$ python -q
>>> import numpy as np
>>> np.set_printoptions(precision=4, suppress=True, linewidth=200, legacy="1.25")
>>> def rnd(a):
...     return np.round(a, 4) + 0
... 
>>> mat = np.load("mat.npy")
>>> mat
array([[20.4847, 19.3489, 40.6003],
       [20.0066, 19.7046, 39.8722],
       [19.5721, 19.5138, 39.9941],
       [18.4221, 21.532 , 41.1046],
       [19.1995, 20.9051, 38.257 ],
       [20.6217, 20.5152, 40.0809],
       [18.738 , 21.1095, 39.9458],
       [20.5351, 18.4517, 40.243 ],
       [18.762 , 19.2501, 40.8989],
       [19.9069, 20.6931, 40.487 ],
       [20.2398, 21.1237, 39.2183],
       [19.8164, 18.9353, 39.3129],
       [20.7128, 20.5715, 38.6195],
       [19.8687, 20.3215, 41.2231]])
>>> x = np.array([-3, 2, 1])
>>> target = mat @ x
>>> rnd(np.linalg.pinv(mat) @ mat)
array([[1., 0., 0.],
       [0., 1., 0.],
       [0., 0., 1.]])
>>> rnd(np.linalg.solve(mat.T @ mat, mat.T @ target))
array([-3.,  2.,  1.])
>>> rng = np.random.default_rng(15)
>>> target = target + 0.1 * rng.normal(size=14)
>>> rnd(target)
array([17.7009, 19.1679, 20.3448, 28.8499, 22.5213, 19.3269, 25.8064, 15.6428, 23.0535, 22.3619, 20.8192, 17.6804, 17.6442, 22.2815])
>>> beta, *_ = np.linalg.lstsq(mat, target)
>>> rnd(np.linalg.norm(target - mat @ beta))
0.337
>>> beta.round()
array([-3.,  2.,  1.])
>>> print(rnd(beta))
[-2.9658  2.0107  0.9778]
>>> cent = mat[[5, 7]].astype(float)
>>> for _ in range(3):
...     labels = np.linalg.norm(mat[:, None] - cent, axis=-1).argmin(axis=1)
...     cent = np.array([mat[labels == j].mean(axis=0) for j in range(2)])
... 
>>> print(labels)
[1 1 1 0 0 0 0 1 1 0 0 1 0 0]
>>> rnd(cent)
array([[19.7137, 20.8465, 39.867 ],
       [19.8628, 19.2007, 40.1536]])
>>> np.abs(cent[1] - cent[0]).argmax()
1
>>> J = np.load("data.npy")
>>> rnd(J)
array([[-3.1552, -1.6622, -3.5045],
       [ 0.7117, -3.5258, -3.4731],
       [-3.0788, -1.7311, -3.539 ],
       [ 0.6989,  3.1514,  3.8184],
       [ 4.4666, -0.1334,  2.2432],
       [-1.6453,  3.6001,  3.0549],
       [ 4.0437,  0.6459,  2.869 ],
       [-3.3226, -1.5035, -3.4205],
       [ 1.1167,  2.981 ,  3.8557],
       [-3.2127,  3.3206,  1.911 ],
       [ 4.1315, -2.713 , -0.7555],
       [-0.9913,  3.5633,  3.3645],
       [-4.182 ,  2.6579,  0.6683],
       [ 4.6861, -1.5327,  0.8312],
       [-3.1645, -1.6537, -3.5002],
       [-3.7776,  3.0166,  1.2766],
       [-0.4004,  3.4695,  3.5781],
       [-3.8114, -0.9619, -3.09  ],
       [ 0.5853,  3.1929,  3.803 ],
       [-0.6614, -3.1653, -3.8136],
       [-0.3958,  3.4685,  3.5795],
       [ 4.6918, -1.4814,  0.8903],
       [ 1.7659,  2.6577,  3.8495],
       [-4.4378,  0.0652, -2.3024],
       [-3.2115, -1.61  , -3.4776],
       [ 1.6049,  2.745 ,  3.8587],
       [-3.6994, -1.0984, -3.1793]])
>>> rnd(J @ np.linalg.pinv(J) @ J)
array([[-3.1552, -1.6622, -3.5045],
       [ 0.7117, -3.5258, -3.4731],
       [-3.0788, -1.7311, -3.539 ],
       [ 0.6989,  3.1514,  3.8184],
       [ 4.4666, -0.1334,  2.2432],
       [-1.6453,  3.6001,  3.0549],
       [ 4.0437,  0.6459,  2.869 ],
       [-3.3226, -1.5035, -3.4205],
       [ 1.1167,  2.981 ,  3.8557],
       [-3.2127,  3.3206,  1.911 ],
       [ 4.1315, -2.713 , -0.7555],
       [-0.9913,  3.5633,  3.3645],
       [-4.182 ,  2.6579,  0.6683],
       [ 4.6861, -1.5327,  0.8312],
       [-3.1645, -1.6537, -3.5002],
       [-3.7776,  3.0166,  1.2766],
       [-0.4004,  3.4695,  3.5781],
       [-3.8114, -0.9619, -3.09  ],
       [ 0.5853,  3.1929,  3.803 ],
       [-0.6614, -3.1653, -3.8136],
       [-0.3958,  3.4685,  3.5795],
       [ 4.6918, -1.4814,  0.8903],
       [ 1.7659,  2.6577,  3.8495],
       [-4.4378,  0.0652, -2.3024],
       [-3.2115, -1.61  , -3.4776],
       [ 1.6049,  2.745 ,  3.8587],
       [-3.6994, -1.0984, -3.1793]])
>>> np.unique(J.round(6), axis=0).shape
(27, 3)
>>> print(np.allclose(J[:-1].T @ np.linalg.lstsq(J[:-1].T, J[-1])[0], J[-1]))
True
>>> A2 = J + rng.integers(-2, 3, (27, 2)) @ rng.integers(-2, 3, (2, 3))
>>> rnd(A2)
array([[-3.1552, -0.6622, -3.5045],
       [-0.2883, -4.5258, -2.4731],
       [-2.0788,  0.2689, -4.539 ],
       [ 1.6989,  3.1514,  2.8184],
       [ 1.4666, -5.1334,  5.2432],
       [ 1.3547,  7.6001,  0.0549],
       [ 6.0437,  4.6459,  0.869 ],
       [-1.3226,  0.4965, -5.4205],
       [ 2.1167,  3.981 ,  2.8557],
       [-4.2127,  0.3206,  2.911 ],
       [ 2.1315, -5.713 ,  1.2445],
       [-2.9913, -0.4367,  5.3645],
       [-5.182 ,  1.6579,  1.6683],
       [ 8.6861,  4.4673, -3.1688],
       [-2.1645,  1.3463, -4.5002],
       [-0.7776,  8.0166, -1.7234],
       [-3.4004, -0.5305,  6.5781],
       [-3.8114,  0.0381, -3.09  ],
       [-1.4147,  0.1929,  5.803 ],
       [-3.6614, -7.1653, -0.8136],
       [ 0.6042,  6.4685,  2.5795],
       [ 5.6918,  1.5186, -0.1097],
       [-1.2341, -1.3423,  6.8495],
       [-6.4378, -2.9348, -0.3024],
       [-1.2115,  2.39  , -5.4776],
       [ 3.6049,  6.745 ,  1.8587],
       [-3.6994, -3.0984, -3.1793]])
>>> print(np.linalg.matrix_rank(A2 - J, tol=1e-8))
2
>>> np.abs(A2 - J).sum(axis=1)
array([ 1.,  3.,  4.,  2., 11., 10.,  8.,  6.,  3.,  5.,  7.,  8.,  3., 14.,  5., 11., 10.,  1.,  7., 10.,  5.,  5., 10.,  7.,  8.,  8.,  2.])
>>> proj = A2 @ np.linalg.solve(A2.T @ A2, A2.T)
>>> rnd(proj @ A2[:, 1])
array([-0.6622, -4.5258,  0.2689,  3.1514, -5.1334,  7.6001,  4.6459,  0.4965,  3.981 ,  0.3206, -5.713 , -0.4367,  1.6579,  4.4673,  1.3463,  8.0166, -0.5305,  0.0381,  0.1929, -7.1653,  6.4685,
        1.5186, -1.3423, -2.9348,  2.39  ,  6.745 , -3.0984])
>>> rnd(np.linalg.eigvalsh(proj))
array([0., 0., 0., 0., 0., 0., 0., 0., 0., 0., 0., 0., 0., 0., 0., 0., 0., 0., 0., 0., 0., 0., 0., 0., 1., 1., 1.])
>>> np.linalg.matrix_rank(np.eye(27) - proj)
24
